$ ipython --no-banner

In [1]: import numpy as np

In [2]: np.set_printoptions(precision=2, suppress=True, linewidth=200, floatmode="fixed")

In [3]: feats = np.loadtxt("test17.csv", delimiter=",")

In [4]: print(feats)
[[ -3.00   0.00  -3.00   2.00   1.00   2.00]
 [  0.00  -1.00   0.00   2.00   4.00   1.00]
 [  1.00  -4.00  -3.00   2.00   4.00   3.00]
 [  0.00  -4.00  -2.00   4.00   2.00   0.00]
 [ -1.00  -6.00  -4.00   5.00   0.00  -3.00]
 [ -3.00  -9.00  -1.00   6.00   3.00  -5.00]
 [ -2.00 -11.00   1.00   3.00   4.00  -7.00]
 [ -5.00  -8.00   1.00   3.00   2.00 -10.00]
 [ -7.00 -11.00   1.00   4.00   1.00  -7.00]
 [ -9.00 -13.00   4.00   7.00   2.00  -6.00]
 [ -9.00 -10.00   6.00   5.00   3.00  -3.00]
 [ -8.00  -8.00   4.00   2.00   6.00  -4.00]
 [ -7.00  -8.00   1.00   5.00   7.00  -6.00]
 [ -9.00 -10.00  -2.00   7.00   6.00  -3.00]
 [ -6.00 -13.00  -3.00   4.00   5.00  -4.00]
 [ -8.00 -10.00  -2.00   3.00   4.00  -3.00]
 [ -7.00 -11.00  -2.00   0.00   5.00  -2.00]
 [ -8.00  -9.00  -5.00  -2.00   8.00  -4.00]
 [ -8.00  -8.00  -2.00   1.00   8.00  -2.00]
 [ -7.00 -11.00   1.00  -1.00   5.00   0.00]
 [ -5.00  -9.00   4.00  -4.00   5.00  -2.00]
 [ -6.00  -7.00   5.00  -7.00   5.00  -3.00]
 [ -9.00  -5.00   7.00  -4.00   6.00  -6.00]
 [ -7.00  -8.00   7.00  -4.00   4.00  -7.00]
 [ -8.00  -6.00   6.00  -5.00   5.00  -6.00]
 [ -8.00  -4.00   5.00  -3.00   6.00  -5.00]
 [-11.00  -6.00   7.00  -4.00   5.00  -6.00]
 [ -9.00  -7.00   5.00  -1.00   3.00  -4.00]
 [-12.00  -6.00   5.00  -2.00   3.00  -4.00]
 [-15.00  -9.00   5.00  -2.00   1.00  -2.00]
 [-18.00 -12.00   4.00   0.00   0.00  -3.00]
 [-21.00 -15.00   2.00  -1.00  -1.00  -5.00]
 [-21.00 -15.00   4.00  -3.00   1.00  -7.00]]

In [5]: Ac = feats - feats.mean(axis=0)

In [6]: evecs = np.linalg.svd(Ac)[2][:1]

In [7]: other = Ac - Ac @ evecs.T @ evecs

In [8]: print((Ac @ evecs.T).std(axis=0))
[6.33]
